$ python -q
>>> import numpy as np
>>> np.set_printoptions(suppress=True, linewidth=120)
>>> J = np.loadtxt("arr.csv", delimiter=",")
>>> J.round(1)
array([[ 0.7,  3.1,  0.2,  1.8],
       [-0.3, -1.1, -0.2, -0.1],
       [-0.7, -2.9, -0.2, -1.7],
       [ 0.5,  2.6, -0.1,  2.3],
       [ 0.3,  1.4,  0. ,  1.1]])
>>> # rank 2
>>> left, sig, Vh = np.linalg.svd(J)
>>> evecs = Vh[:(sig > 1e-8).sum()]
>>> rng = np.random.default_rng(5757)
>>> x = J[0] + 4 * J[2] + rng.integers(2) * np.eye(4)[1]
>>> x.round(1)
array([-1.9, -7.3, -0.4, -5.1])
>>> np.allclose(evecs.T @ evecs @ x, x)
False
>>> np.linalg.matrix_rank(np.vstack([J, x]))
np.int64(3)
>>> [round(float(x), 1) for x in np.linalg.svd(J, compute_uv=False)[:3]]
[6.4, 0.8, 0.0]
>>> out = J / np.linalg.norm(J, axis=1, keepdims=True)
>>> G = out @ out.T
>>> np.round(np.linalg.norm(out, axis=1), 1)
array([1., 1., 1., 1., 1.])
>>> np.argwhere(np.triu(np.abs(G) > 0.95, 1))
array([[0, 2],
       [0, 3],
       [0, 4],
       [2, 3],
       [2, 4],
       [3, 4]])
>>> round(float(np.degrees(np.arccos(np.clip(G[4, 0], -1, 1)))), 1)
9.1
>>> out = J / np.sqrt((J ** 2).mean(axis=1, keepdims=True))
>>> np.linalg.matrix_rank(out) == np.linalg.matrix_rank(J)
np.True_
>>> sig = 3 * 0.7 ** np.arange(6)
>>> F = rng.normal(size=(26, 6)) * rng.permutation(sig)
>>> F.round(1) + 0
array([[ 0.1,  0.4, -0.2,  1.1, -1. , -1.4],
       [ 0. , -0.2,  2.4,  0.3, -2.2, -1. ],
       [ 0.1, -0.2,  2.6, -3.3,  1.7,  0.5],
       [-0.5,  0.5,  1. , -0.3,  0.3, -0.1],
       [-0.4,  0. , -0.2,  3. ,  0.3,  0.2],
       [-0.8, -0.1,  0.1, -2.6,  0.4, -0.6],
       [-0.3,  0.2,  5.8, -1.1, -0.3, -0.6],
       [ 0.2,  1. ,  1.3, -0.9,  0.7,  0.1],
       [-0.8,  0.1,  3. ,  1. ,  0.7, -1.4],
       [-0.5, -0.1, -2.4, -4.5, -3.1,  0.5],
       [-0.5,  0.5, -1.6, -3. ,  0.3, -0.7],
       [ 0.2, -1.1,  0.7, -6.5,  0.5,  0.8],
       [-0.5,  1.1, -2.9, -1.5,  0. ,  1. ],
       [ 0. ,  1.8, -0.3,  5. ,  1.1, -0.6],
       [-0.1,  0.9, -1.7, -1.6,  2.4,  0.2],
       [-0.9, -0.1, -2.3, -0.9, -0.8, -0.1],
       [ 0.1, -0.1,  2.8,  3.1, -1.9, -0.7],
       [-0.7,  0.6, -0.9, -2.2, -1.7,  0.4],
       [ 0.8, -2. ,  1.7,  0.1,  1.9, -0.4],
       [-0.4,  1.6, -1.7,  2.5, -0.2, -0.3],
       [ 0.1,  0.7, -0.1,  1.2, -0.4,  0. ],
       [-0.3, -0.5, -2. , -0.8,  1.4, -0.6],
       [ 0.5,  0.4, -0.5,  3. ,  0.5, -0.9],
       [ 0.2,  0.4,  0.9, -1.5, -1.4, -0.2],
       [ 0.4,  1.2,  3.2,  2.8,  0.7, -1.4],
       [ 0.4, -0.2,  1.5, -0.1,  0.3, -0.9]])
>>> out = np.array([[-3, 0], [-1, -1], [0, 2], [0, 1], [0, 2], [1, -3]])
>>> np.round(np.einsum("ij->j", F), 1) + 0
array([-3.6,  6.7, 10.4, -7.6,  0. , -8.1])
